In [1]: import numpy as np

In [2]: from numpy import linalg as LA

In [3]: np.set_printoptions(precision=1, suppress=True, linewidth=140, sign=" ")

In [4]: tidy = lambda a: np.round(a, 1) + 0

In [5]: J = np.array([[-6, 4, -6, 4], [-3, 1, -3, 1], [-6, 4, -6, 4], [-3, 1, -3, 1]])

In [6]: print(np.abs(np.diag(LA.qr(J)[1])) > 1e-9)
[ True  True False False]

In [7]: print(LA.lstsq(J[:-1].T, J[-1])[2])
2

In [8]: print(np.unique(J.round(6), axis=0).shape)
(2, 4)

In [9]: U, s, Vh = LA.svd(J)

In [10]: print(np.argmax(s[:-1] / (s[1:] + 1e-6)) + 1)
2

In [11]: print(tidy(s))
[ 15.7   1.5   0.    0. ]

In [12]: Y = U[:, :2] @ np.diag(s[:2]) @ Vh[:2]

In [13]: print(tidy(Y))
[[-6.  4. -6.  4.]
 [-3.  1. -3.  1.]
 [-6.  4. -6.  4.]
 [-3.  1. -3.  1.]]

In [14]: print(tidy(LA.norm(J - Y, 2)), tidy(s[2]))
0.0 0.0

In [15]: feats = np.loadtxt("x.csv", delimiter=",")

In [16]: print(feats)
[[ 2.  2.  2.  3.  4.  5.  3.  0. -1.  1.  0.  3.  3.  3.]
 [ 5.  5.  5.  6.  7.  8.  6.  3.  2.  4.  3.  6.  6.  6.]
 [ 3.  3.  3.  4.  5.  6.  4.  1.  0.  2.  1.  4.  4.  4.]
 [ 4.  4.  4.  5.  6.  7.  5.  2.  1.  3.  2.  5.  5.  5.]
 [ 3.  3.  3.  4.  5.  6.  4.  1.  0.  2.  1.  4.  4.  4.]
 [ 5.  5.  5.  6.  7.  8.  6.  3.  2.  4.  3.  6.  6.  6.]
 [ 4.  4.  4.  5.  6.  7.  5.  2.  1.  3.  2.  5.  5.  5.]
 [ 0.  0.  0.  1.  2.  3.  1. -2. -3. -1. -2.  1.  1.  1.]
 [ 5.  5.  5.  6.  7.  8.  6.  3.  2.  4.  3.  6.  6.  6.]
 [ 2.  2.  2.  3.  4.  5.  3.  0. -1.  1.  0.  3.  3.  3.]
 [ 5.  5.  5.  6.  7.  8.  6.  3.  2.  4.  3.  6.  6.  6.]
 [ 5.  5.  5.  6.  7.  8.  6.  3.  2.  4.  3.  6.  6.  6.]
 [ 0.  0.  0.  1.  2.  3.  1. -2. -3. -1. -2.  1.  1.  1.]]

In [17]: print(tidy(np.trace(LA.pinv(feats) @ feats)))
2.0

In [18]: print(np.abs(np.diag(LA.qr(feats)[1])) > 1e-9)
[ True False False  True False False False False False False False False False]

In [19]: print(np.unique(feats.round(6), axis=0).shape)
(5, 14)

In [20]: print(np.allclose(feats[:-1].T @ LA.lstsq(feats[:-1].T, feats[-1])[0], feats[-1]))
True

In [21]: Y = feats / np.sqrt((feats ** 2).mean(axis=1, keepdims=True))

In [22]: print(tidy(Y[9]))
[ 0.7  0.7  0.7  1.1  1.5  1.9  1.1  0.  -0.4  0.4  0.   1.1  1.1  1.1]

In [23]: print(LA.matrix_rank(Y) == LA.matrix_rank(feats))
True

In [24]: print(np.argsort(-LA.norm(feats, axis=0).round(6), kind="stable")[:3])
[ 5  4  3]

In [25]: print([round(float(x), 1) for x in LA.svd(feats, compute_uv=False)[:3]])
[55.8, 9.2, 0.0]

In [26]: print(tidy(LA.norm(feats, 2) / LA.norm(feats)))
1.0

In [27]: print(LA.matrix_rank(feats, rtol=0.1))
2

In [28]: E = np.load("a.npy")

In [29]: print(E)
[[ 0.3 -3.   3.   3.   3. ]
 [ 2.   1.3  3.   1.   1. ]
 [ 3.  -1.   1.3  1.   3. ]
 [ 3.   2.   0.  -1.7 -3. ]
 [ 0.  -3.   3.   3.   3.3]]

In [30]: rng = np.random.default_rng(4598)

In [31]: lab = rng.permutation(5)

In [32]: Y = E[:, lab] * rng.choice([-1, 1], 5)

In [33]: print(Y)
[[-3.   0.3 -3.   3.  -3. ]
 [-1.   2.  -1.   3.   1.3]
 [-1.   3.  -3.   1.3 -1. ]
 [ 1.7  3.   3.   0.   2. ]
 [-3.   0.  -3.3  3.  -3. ]]

In [34]: U, _, Vh = LA.svd(E.T @ Y)

In [35]: print(tidy(LA.lstsq(E, Y)[0]))
[[ 0.  1.  0.  0.  0.]
 [ 0.  0.  0.  0.  1.]
 [ 0.  0.  0.  1.  0.]
 [-1.  0.  0.  0.  0.]
 [ 0.  0. -1.  0.  0.]]

In [36]: x = np.array([6, -5, 2, -8, 0])

In [37]: target = E @ x

In [38]: print(tidy(target))
[-1.2  3.5 17.6 21.6 -3. ]

In [39]: print(tidy(LA.solve(E, 2 * target)))
[ 12. -10.   4. -16.   0.]

In [40]: print(tidy(LA.solve(E, E[:, 0])))
[ 1.  0.  0.  0.  0.]

In [41]: print(tidy(LA.solve(E.T, E[3])))
[ 0.  0.  0.  1.  0.]

In [42]: Y = E / LA.norm(E, axis=1, keepdims=True)

In [43]: C2 = Y @ Y.T

In [44]: print(tidy(C2))
[[ 1.   0.5  0.7 -0.6  1. ]
 [ 0.5  1.   0.7  0.2  0.5]
 [ 0.7  0.7  1.  -0.2  0.7]
 [-0.6  0.2 -0.2  1.  -0.7]
 [ 1.   0.5  0.7 -0.7  1. ]]

In [45]: print(tidy(C2[3]))
[-0.6  0.2 -0.2  1.  -0.7]

In [46]: print((np.abs(C2) > 0.9).astype(int))
[[ 1  0  0  0  1]
 [ 0  1  0  0  0]
 [ 0  0  1  0  0]
 [ 0  0  0  1  0]
 [ 1  0  0  0  1]]

In [47]: r0, r1 = E[4], E[0]

In [48]: print(r0 @ r1)
36.9

In [49]: p = (r0 @ r1) / (r0 @ r0) * r0

In [50]: print(tidy(p))
[ 0.  -2.9  2.9  2.9  3.2]

In [51]: print(tidy(r1 - p))
[ 0.3 -0.1  0.1  0.1 -0.2]

In [52]: print(tidy((r1 - p) @ r0))
0.0

In [53]: print(tidy(LA.norm(r0 + r1) ** 2 + LA.norm(r0 - r1) ** 2))
148.0

In [54]: print((E + E.T) / 2)
[[ 0.3 -0.5  3.   3.   1.5]
 [-0.5  1.3  1.   1.5 -1. ]
 [ 3.   1.   1.3  0.5  3. ]
 [ 3.   1.5  0.5 -1.7  0. ]
 [ 1.5 -1.   3.   0.   3.3]]

In [55]: print(tidy(np.abs(LA.eigvals(E)).max()))
4.4

In [56]: print(np.trace(E))
4.5

In [57]: print(np.allclose(E, E.T))
False

In [58]: print(np.allclose(E @ E.T, E.T @ E))
False

In [59]: data = np.load("run7.npy")

In [60]: print(data)
[[-1.1  0.8 -0.2 -0.2  0.4  0.7]
 [-2.4 -0.8 -0.6  1.6  0.2  0. ]
 [-0.5 -1.2 -0.1  0.  -0.8  1.2]
 [-0.3 -1.6  0.6 -0.1  0.5  0.8]
 [-1.2  1.  -0.6  0.   0.1  0.3]]

In [61]: C2 = data.T @ data

In [62]: print(tidy(np.trace(C2)), tidy((data ** 2).sum()))
22.5 22.5

In [63]: print(np.allclose(C2, C2.T))
True

In [64]: print(tidy(C2))
[[ 8.8  0.9  2.2 -3.6 -0.8 -2. ]
 [ 0.9  6.3 -1.1 -1.3  0.4 -1.9]
 [ 2.2 -1.1  1.1 -1.   0.1  0. ]
 [-3.6 -1.3 -1.   2.6  0.2 -0.2]
 [-0.8  0.4  0.1  0.2  1.1 -0.2]
 [-2.  -1.9  0.  -0.2 -0.2  2.7]]

In [65]: Y = np.array([[4, 0], [8, 6], [9, 3], [4, 9], [1, 4], [6, 5]])

In [66]: print(tidy(np.einsum("ik,kj->ij", data, Y)))
[[  4.    7.5]
 [-14.8   8.6]
 [ -6.1  -4.7]
 [ -3.7  -2.7]
 [ -0.3   6.1]]

In [67]: print(np.vstack([data, Y.T]).shape)
(7, 6)

In [68]: print(tidy(data @ Y))
[[  4.    7.5]
 [-14.8   8.6]
 [ -6.1  -4.7]
 [ -3.7  -2.7]
 [ -0.3   6.1]]

In [69]: print(LA.matrix_rank(np.vstack([data, Y.T])))
6

In [70]: Y @ data
Traceback (most recent call last):
  Cell In[70], line 1
    Y @ data
ValueError: matmul: Input operand 1 has a mismatch in its core dimension 0, with gufunc signature (n?,k),(k,m?)->(n?,m?) (size 5 is different from 2)


In [71]: r0, r1 = data[4], data[3]

In [72]: print(r0 @ r0)
2.9

In [73]: p = (r0 @ r1) / (r0 @ r0) * r0

In [74]: print(tidy(p))
[ 0.5 -0.5  0.3  0.   0.  -0.1]

In [75]: print(tidy((r1 - p) @ r0))
0.0

In [76]: print(LA.matrix_rank(np.outer(r0, r1)))
1

In [77]: Y = data / np.sqrt((data ** 2).mean(axis=1, keepdims=True))

In [78]: print(tidy(data - data.mean(axis=1, keepdims=True)))
[[-1.2  0.7 -0.3 -0.3  0.3  0.6]
 [-2.1 -0.5 -0.3  1.9  0.5  0.3]
 [-0.3 -1.   0.1  0.2 -0.6  1.4]
 [-0.3 -1.6  0.6 -0.1  0.5  0.8]
 [-1.1  1.1 -0.5  0.1  0.2  0.4]]

In [79]: print(tidy(LA.norm(Y, axis=1)))
[ 2.4  2.4  2.4  2.4  2.4]

In [80]: print(LA.matrix_rank(data - data.mean(axis=1, keepdims=True)))
5

In [81]: print(tidy(Y[2]))
[-0.6 -1.5 -0.1  0.  -1.   1.5]
